% ipython --no-banner

In [1]: import numpy as np

In [2]: np.set_printoptions(suppress=True, linewidth=140)

In [3]: arr = np.load("dump.npy")

In [4]: arr.round(2)
Out[4]: 
array([[0.4 , 0.  , 0.  , 0.2 , 0.  , 0.2 , 0.  , 0.2 , 0.  , 0.  ],
       [0.14, 0.14, 0.14, 0.  , 0.14, 0.14, 0.  , 0.14, 0.14, 0.  ],
       [0.5 , 0.  , 0.5 , 0.  , 0.  , 0.  , 0.  , 0.  , 0.  , 0.  ],
       [0.  , 0.  , 0.33, 0.33, 0.  , 0.  , 0.  , 0.33, 0.  , 0.  ],
       [0.12, 0.  , 0.  , 0.  , 0.25, 0.12, 0.12, 0.12, 0.12, 0.12],
       [0.  , 0.  , 0.  , 0.  , 0.  , 0.67, 0.  , 0.  , 0.  , 0.33],
       [0.  , 0.25, 0.  , 0.  , 0.  , 0.  , 0.5 , 0.  , 0.  , 0.25],
       [0.  , 0.  , 0.  , 0.5 , 0.  , 0.  , 0.  , 0.5 , 0.  , 0.  ],
       [0.  , 0.  , 0.17, 0.17, 0.  , 0.17, 0.  , 0.17, 0.17, 0.17],
       [0.  , 0.25, 0.  , 0.  , 0.  , 0.  , 0.  , 0.25, 0.25, 0.25]])

In [5]: arr @ np.ones(10)
Out[5]: array([1., 1., 1., 1., 1., 1., 1., 1., 1., 1.])

In [6]: p = np.eye(10)[3]

In [7]: for _ in range(6):
   ...:     p = p @ arr
   ...:     print(p.round(2))
   ...: 
[0.   0.   0.33 0.33 0.   0.   0.   0.33 0.   0.  ]
[0.17 0.   0.28 0.28 0.   0.   0.   0.28 0.   0.  ]
[0.21 0.   0.23 0.26 0.   0.03 0.   0.26 0.   0.  ]
[0.2  0.   0.2  0.26 0.   0.06 0.   0.26 0.   0.01]
[0.18 0.   0.19 0.26 0.   0.08 0.   0.26 0.   0.02]
[0.17 0.01 0.18 0.25 0.   0.09 0.   0.26 0.01 0.03]

In [8]: rng = np.random.default_rng(580)

In [9]: z = rng.permutation(10)

In [10]: A2 = arr[:, z] * rng.choice([-1, 1], 10)

In [11]: A2.round(2)
Out[11]: 
array([[-0.  , -0.  , -0.  ,  0.  , -0.  ,  0.2 , -0.  ,  0.2 , -0.2 , -0.4 ],
       [-0.14, -0.14, -0.14,  0.  , -0.  ,  0.  , -0.14,  0.14, -0.14, -0.14],
       [-0.5 , -0.  , -0.  ,  0.  , -0.  ,  0.  , -0.  ,  0.  , -0.  , -0.5 ],
       [-0.33, -0.  , -0.  ,  0.  , -0.  ,  0.33, -0.  ,  0.  , -0.33, -0.  ],
       [-0.  , -0.12, -0.25,  0.12, -0.12,  0.  , -0.  ,  0.12, -0.12, -0.12],
       [-0.  , -0.  , -0.  ,  0.  , -0.33,  0.  , -0.  ,  0.67, -0.  , -0.  ],
       [-0.  , -0.  , -0.  ,  0.5 , -0.25,  0.  , -0.25,  0.  , -0.  , -0.  ],
       [-0.  , -0.  , -0.  ,  0.  , -0.  ,  0.5 , -0.  ,  0.  , -0.5 , -0.  ],
       [-0.17, -0.17, -0.  ,  0.  , -0.17,  0.17, -0.  ,  0.17, -0.17, -0.  ],
       [-0.  , -0.25, -0.  ,  0.  , -0.25,  0.  , -0.25,  0.  , -0.25, -0.  ]])

In [12]: left, _, vt = np.linalg.svd(arr.T @ A2)

In [13]: np.round(left @ vt, 2) + 0
Out[13]: 
array([[ 0.,  0.,  0.,  0.,  0.,  0.,  0.,  0.,  0., -1.],
       [ 0.,  0.,  0.,  0.,  0.,  0., -1.,  0.,  0.,  0.],
       [-1.,  0.,  0.,  0.,  0.,  0.,  0.,  0.,  0.,  0.],
       [ 0.,  0.,  0.,  0.,  0.,  1.,  0.,  0.,  0.,  0.],
       [ 0.,  0., -1.,  0.,  0.,  0.,  0.,  0.,  0.,  0.],
       [ 0.,  0.,  0.,  0.,  0.,  0.,  0.,  1.,  0.,  0.],
       [ 0.,  0.,  0.,  1.,  0.,  0.,  0.,  0.,  0.,  0.],
       [ 0.,  0.,  0.,  0.,  0.,  0.,  0.,  0., -1.,  0.],
       [ 0., -1.,  0.,  0.,  0.,  0.,  0.,  0.,  0.,  0.],
       [ 0.,  0.,  0.,  0., -1.,  0.,  0.,  0.,  0.,  0.]])

In [14]: round(float(np.trace(arr)), 2)
Out[14]: 3.71

In [15]: np.round(np.sort(np.abs(np.linalg.eigvals(arr))), 2)
Out[15]: array([0.02, 0.16, 0.23, 0.23, 0.37, 0.4 , 0.4 , 0.53, 0.67, 1.  ])

In [16]: A2 = np.linalg.inv(arr)

In [17]: (np.abs(A2) > 1e-9).astype(int)
Out[17]: 
array([[0, 0, 1, 1, 0, 0, 0, 1, 0, 0],
       [1, 1, 1, 1, 1, 1, 1, 1, 0, 1],
       [0, 0, 0, 1, 0, 0, 0, 1, 0, 0],
       [1, 1, 1, 1, 1, 1, 1, 1, 1, 1],
       [1, 1, 1, 1, 0, 1, 0, 1, 0, 1],
       [1, 0, 1, 1, 0, 0, 0, 1, 0, 0],
       [1, 1, 1, 1, 1, 1, 1, 1, 0, 1],
       [1, 1, 1, 1, 1, 1, 1, 1, 1, 1],
       [1, 0, 1, 1, 0, 1, 0, 1, 1, 0],
       [1, 0, 1, 1, 0, 1, 0, 1, 0, 0]])

In [18]: A2 = arr + rng.integers(-2, 3, (10, 9)) @ rng.integers(-2, 3, (9, 10))

In [19]: A2.round(2)
Out[19]: 
array([[  3.4 ,   5.  ,   9.  ,  -0.8 ,   6.  ,   5.2 ,   3.  ,  -7.8 ,  -8.  ,  -5.  ],
       [ -2.86,   0.14,   4.14,   2.  ,   8.14,  14.14,   6.  ,  -2.86,   0.14,  -5.  ],
       [  5.5 ,  -7.  ,   0.5 ,  -8.  ,  -2.  ,  -9.  ,  -5.  ,  10.  ,  -5.  ,   6.  ],
       [ -3.  ,   3.  ,  -0.67,   1.33,  -3.  ,  -7.  ,   0.  ,  -1.67,   1.  ,   0.  ],
       [ -3.88,  -1.  , -12.  ,  -4.  ,  -8.75,  -9.88, -15.88,   3.12,   6.12,   8.12],
       [  7.  ,  14.  ,   1.  ,   0.  ,   4.  ,   8.67,   7.  , -19.  , -16.  ,   2.33],
       [  7.  ,   6.25,  -2.  ,  -1.  ,   3.  ,   4.  ,   2.5 ,  -7.  , -10.  ,   4.25],
       [ -7.  ,   7.  ,   4.  ,  -5.5 ,   2.  ,   2.  ,  12.  ,  -4.5 ,  -3.  ,   3.  ],
       [ -4.  ,  -4.  ,  -5.83,  -6.83,  -6.  ,  -6.83,  -8.  ,   9.17,   3.17,   9.17],
       [  0.  ,   6.25,   2.  ,   1.  ,   2.  ,   9.  ,   7.  ,  -8.75,  -5.75,   0.25]])

In [20]: np.abs(A2 - arr).sum(axis=1)
Out[20]: array([53., 45., 57., 21., 73., 78., 46., 51., 63., 42.])

In [21]: np.round(np.linalg.svd(A2 - arr, compute_uv=False), 2) + 0
Out[21]: array([52.67, 26.56, 17.85, 16.17, 11.77,  7.54,  2.8 ,  1.63,  1.26,  0.  ])

In [22]: feats = np.loadtxt("block7.csv", delimiter=",")

In [23]: feats
Out[23]: 
array([[ 1.,  0.,  0.,  0.,  0.,  0.,  0.,  0.,  0.,  0.,  0.,  0.,  0.,  0.,  0.],
       [-1.,  1.,  0.,  0.,  0.,  0.,  0.,  0.,  0.,  0.,  0.,  0.,  0.,  0.,  0.],
       [ 0.,  3.,  1.,  0.,  0.,  0.,  0.,  0.,  0.,  0.,  0.,  0.,  0.,  0.,  0.],
       [ 1.,  0., -1.,  1.,  0.,  0.,  0.,  0.,  0.,  0.,  0.,  0.,  0.,  0.,  0.],
       [-3., -1.,  2.,  0.,  1.,  0.,  0.,  0.,  0.,  0.,  0.,  0.,  0.,  0.,  0.],
       [-2.,  3.,  2.,  3., -3.,  1.,  0.,  0.,  0.,  0.,  0.,  0.,  0.,  0.,  0.],
       [-2.,  0.,  1.,  1.,  3.,  0.,  1.,  0.,  0.,  0.,  0.,  0.,  0.,  0.,  0.],
       [-3., -1.,  3., -2.,  1., -3., -2.,  1.,  0.,  0.,  0.,  0.,  0.,  0.,  0.],
       [ 1.,  3., -3.,  3.,  1.,  2.,  3.,  3.,  1.,  0.,  0.,  0.,  0.,  0.,  0.],
       [ 2.,  0.,  2., -2.,  3.,  0., -1.,  1.,  1.,  1.,  0.,  0.,  0.,  0.,  0.],
       [ 0., -3.,  2., -3.,  1., -1., -2.,  3., -1., -2.,  1.,  0.,  0.,  0.,  0.],
       [ 1.,  2.,  3.,  0.,  1.,  0., -1., -1., -3., -1.,  0.,  1.,  0.,  0.,  0.],
       [ 2.,  0.,  0.,  0.,  3., -1.,  3., -2.,  1., -1.,  0.,  3.,  1.,  0.,  0.],
       [-3.,  0.,  2., -3.,  1., -2.,  0., -1.,  1.,  3.,  2., -1.,  3.,  1.,  0.],
       [-1., -2., -3., -3., -1., -2.,  0., -2., -2.,  0.,  3., -1., -1.,  0.,  1.]])

In [24]: np.trace(feats)
Out[24]: np.float64(15.0)

In [25]: round(np.abs(np.linalg.eigvals(feats)).max(), 2)
Out[25]: np.float64(1.0)
